$ python -q
>>> import numpy as np
>>> np.set_printoptions(precision=2, suppress=True, linewidth=160)
>>> def rnd(a):
...     return np.round(a, 2) + 0
... 
>>> X = np.array([[0.7, -10.0, 0.9], [-2.0, -12.0, -0.5]])
>>> r0, v = X[0], X[1]
>>> r0 @ r0
np.float64(101.3)
>>> rnd(r0 @ v)
np.float64(118.15)
>>> p = (r0 @ v) / (r0 @ r0) * r0
>>> np.linalg.matrix_rank(np.outer(r0, v))
np.int64(1)
>>> rnd(p)
array([  0.82, -11.66,   1.05])
>>> rnd(v - p)
array([-2.82, -0.34, -1.55])
>>> rnd(np.linalg.norm(r0 + v) ** 2 + np.linalg.norm(r0 - v) ** 2)
np.float64(499.1)
>>> vec = np.array([2, 0, 1])
>>> h1 = np.maximum(X @ vec, 0)
>>> rnd(np.tanh(X @ vec))
array([ 0.98, -1.  ])
>>> X * (h1 > 1e-9)[:, None]
array([[  0.7, -10. ,   0.9],
       [ -0. ,  -0. ,  -0. ]])
>>> h1
array([2.3, 0. ])
>>> X.mean(axis=0)
array([ -0.65, -11.  ,   0.2 ])
>>> np.linalg.matrix_rank(X)
np.int64(2)
>>> rnd(np.linalg.svd(X, compute_uv=False))
array([15.66,  2.08])
>>> np.count_nonzero(X)
np.int64(6)
>>> np.unravel_index(np.abs(X).argmax(), X.shape)
(np.int64(1), np.int64(1))
>>> np.diff(X, axis=0)
array([[-2.7, -2. , -1.4]])
>>> X - X[0]
array([[ 0. ,  0. ,  0. ],
       [-2.7, -2. , -1.4]])
>>> other = X / np.sqrt((X ** 2).mean(axis=1, keepdims=True))
>>> rnd(np.linalg.norm(other, axis=1))
array([1.73, 1.73])
>>> rnd(X - X.mean(axis=1, keepdims=True))
array([[ 3.5 , -7.2 ,  3.7 ],
       [ 2.83, -7.17,  4.33]])
>>> left, s, Vh = np.linalg.svd(X, full_matrices=False)
>>> rnd(s / s[0])
array([1.  , 0.13])
>>> rnd(np.abs(Vh[0]))
array([0.07, 1.  , 0.01])
>>> rnd(np.cumsum(s ** 2) / np.sum(s ** 2))
array([0.98, 1.  ])
>>> arr = np.loadtxt("mat.csv", delimiter=",")
>>> arr
array([[-1.24, -0.65, -1.27],
       [ 2.88,  1.41,  2.86],
       [ 3.43,  1.72,  3.44],
       [ 1.48,  0.74,  1.47],
       [-2.01, -1.  , -2.01],
       [ 0.41,  0.2 ,  0.39],
       [-1.62, -0.79, -1.6 ],
       [-0.15, -0.07, -0.14],
       [ 0.45,  0.24,  0.51],
       [-1.49, -0.73, -1.42],
       [ 0.66,  0.34,  0.66],
       [-6.13, -3.04, -6.16],
       [-0.43, -0.22, -0.45],
       [ 0.27,  0.14,  0.26],
       [ 0.16,  0.1 ,  0.14],
       [ 3.17,  1.56,  3.2 ],
       [ 1.63,  0.81,  1.6 ],
       [-1.65, -0.83, -1.65],
       [ 1.05,  0.54,  1.08]])
>>> proj = arr @ np.linalg.solve(arr.T @ arr, arr.T)
>>> np.allclose(proj @ proj, proj)
True
>>> rnd(np.linalg.eigvalsh(proj))
array([0., 0., 0., 0., 0., 0., 0., 0., 0., 0., 0., 0., 0., 0., 0., 0., 1., 1., 1.])
